$ ipython --no-banner

In [1]: import numpy as np

In [2]: np.set_printoptions(precision=2, suppress=True, linewidth=120, sign=" ")

In [3]: B = np.array([[2, -1], [-2, 1], [-2, -1]])

In [4]: K = np.tile(B, (2, 3))

In [5]: K
Out[5]: 
array([[ 2, -1,  2, -1,  2, -1],
       [-2,  1, -2,  1, -2,  1],
       [-2, -1, -2, -1, -2, -1],
       [ 2, -1,  2, -1,  2, -1],
       [-2,  1, -2,  1, -2,  1],
       [-2, -1, -2, -1, -2, -1]])

In [6]: rk = np.linalg.matrix_rank(K)

In [7]: rk
Out[7]: np.int64(2)

In [8]: ns = np.linalg.svd(K)[2][rk:].T

In [9]: [int(np.linalg.matrix_rank(K[:i])) for i in range(1, len(K) + 1)]
Out[9]: [1, 1, 2, 2, 2, 2]

In [10]: np.round(K @ ns, 2) + 0
Out[10]: 
array([[ 0.,  0.,  0.,  0.],
       [ 0.,  0.,  0.,  0.],
       [ 0.,  0.,  0.,  0.],
       [ 0.,  0.,  0.,  0.],
       [ 0.,  0.,  0.,  0.],
       [ 0.,  0.,  0.,  0.]])

In [11]: np.round(ns @ ns.T, 2) + 0
Out[11]: 
array([[ 0.67,  0.  , -0.33,  0.  , -0.33,  0.  ],
       [ 0.  ,  0.67,  0.  , -0.33,  0.  , -0.33],
       [-0.33,  0.  ,  0.67,  0.  , -0.33,  0.  ],
       [ 0.  , -0.33,  0.  ,  0.67,  0.  , -0.33],
       [-0.33,  0.  , -0.33,  0.  ,  0.67,  0.  ],
       [ 0.  , -0.33,  0.  , -0.33,  0.  ,  0.67]])

In [12]: np.allclose(K @ ns, 0)
Out[12]: True

In [13]: np.linalg.matrix_rank(K.T @ K), np.linalg.matrix_rank(K @ K.T)
Out[13]: (np.int64(2), np.int64(2))

In [14]: [round(float(x), 2) for x in np.linalg.svd(K, compute_uv=False)[:3]]
Out[14]: [8.63, 3.93, 0.0]

In [15]: np.argsort(-np.linalg.norm(K, axis=0).round(6), kind="stable")[:3]
Out[15]: array([ 0,  2,  4])

In [16]: rng = np.random.default_rng(10)

In [17]: z = rng.permutation(6)

In [18]: z
Out[18]: array([ 3,  4,  1,  2,  5,  0])

In [19]: B = K[z][:, z]

In [20]: B
Out[20]: 
array([[-1,  2, -1,  2, -1,  2],
       [ 1, -2,  1, -2,  1, -2],
       [ 1, -2,  1, -2,  1, -2],
       [-1, -2, -1, -2, -1, -2],
       [-1, -2, -1, -2, -1, -2],
       [-1,  2, -1,  2, -1,  2]])

In [21]: np.round(np.sort(np.abs(np.linalg.eigvals(B))), 2) + 0
Out[21]: array([ 0.,  0.,  0.,  0.,  0.,  3.])

In [22]: rk = np.linalg.matrix_rank(B)

In [23]: rk
Out[23]: np.int64(2)

In [24]: ns = np.linalg.svd(B)[2][rk:].T

In [25]: np.linalg.matrix_rank(B.T @ B), np.linalg.matrix_rank(B @ B.T)
Out[25]: (np.int64(2), np.int64(2))

In [26]: [int(np.linalg.matrix_rank(np.delete(B, i, axis=0))) for i in range(6)]
Out[26]: [2, 2, 2, 2, 2, 2]

In [27]: [int(np.linalg.matrix_rank(B[:i])) for i in range(1, len(B) + 1)]
Out[27]: [1, 1, 1, 2, 2, 2]

In [28]: np.round(ns @ ns.T, 2) + 0
Out[28]: 
array([[ 0.67,  0.  , -0.33,  0.  , -0.33,  0.  ],
       [ 0.  ,  0.67,  0.  , -0.33,  0.  , -0.33],
       [-0.33,  0.  ,  0.67,  0.  , -0.33,  0.  ],
       [ 0.  , -0.33,  0.  ,  0.67,  0.  , -0.33],
       [-0.33,  0.  , -0.33,  0.  ,  0.67,  0.  ],
       [ 0.  , -0.33,  0.  , -0.33,  0.  ,  0.67]])

In [29]: [int(np.linalg.matrix_rank(B[:, :j + 1])) for j in range(6)]
Out[29]: [1, 2, 2, 2, 2, 2]

In [30]: np.allclose(B @ ns, 0)
Out[30]: True

In [31]: B = np.array([[-2, 2, 2, -1, -1]])

In [32]: J = np.block([[np.zeros((1, 1)), B], [B.T, np.zeros((5, 5))]])

In [33]: J
Out[33]: 
array([[ 0., -2.,  2.,  2., -1., -1.],
       [-2.,  0.,  0.,  0.,  0.,  0.],
       [ 2.,  0.,  0.,  0.,  0.,  0.],
       [ 2.,  0.,  0.,  0.,  0.,  0.],
       [-1.,  0.,  0.,  0.,  0.,  0.],
       [-1.,  0.,  0.,  0.,  0.,  0.]])

In [34]: z = rng.permutation(6)

In [35]: z
Out[35]: array([ 3,  1,  5,  2,  4,  0])

In [36]: B = J[z][:, z]

In [37]: np.allclose(B, J)
Out[37]: False

In [38]: np.round(np.sort(np.abs(np.linalg.eigvals(B))), 2) + 0
Out[38]: array([ 0.  ,  0.  ,  0.  ,  0.  ,  3.74,  3.74])

In [39]: np.trace(B)
Out[39]: np.float64(0.0)

In [40]: np.linalg.matrix_rank(J, rtol=0.1)
Out[40]: np.int64(2)

In [41]: left, sigma, VT = np.linalg.svd(J)

In [42]: evecs = VT[:(sigma > 1e-8).sum()]

In [43]: vec = J[0] + 5 * J[5] + rng.integers(2) * np.eye(6)[0]

In [44]: vec
Out[44]: array([-5., -2.,  2.,  2., -1., -1.])

In [45]: evecs.T @ evecs
Out[45]: 
array([[ 1.  ,  0.  ,  0.  ,  0.  ,  0.  ,  0.  ],
       [ 0.  ,  0.29, -0.29, -0.29,  0.14,  0.14],
       [ 0.  , -0.29,  0.29,  0.29, -0.14, -0.14],
       [ 0.  , -0.29,  0.29,  0.29, -0.14, -0.14],
       [ 0.  ,  0.14, -0.14, -0.14,  0.07,  0.07],
       [ 0.  ,  0.14, -0.14, -0.14,  0.07,  0.07]])

In [46]: np.round(np.linalg.norm(vec - evecs.T @ evecs @ vec), 2)
Out[46]: np.float64(0.0)

In [47]: np.diag(evecs.T @ evecs)
Out[47]: array([ 1.  ,  0.29,  0.29,  0.29,  0.07,  0.07])

In [48]: np.linalg.matrix_rank(np.vstack([J, vec]))
Out[48]: np.int64(2)
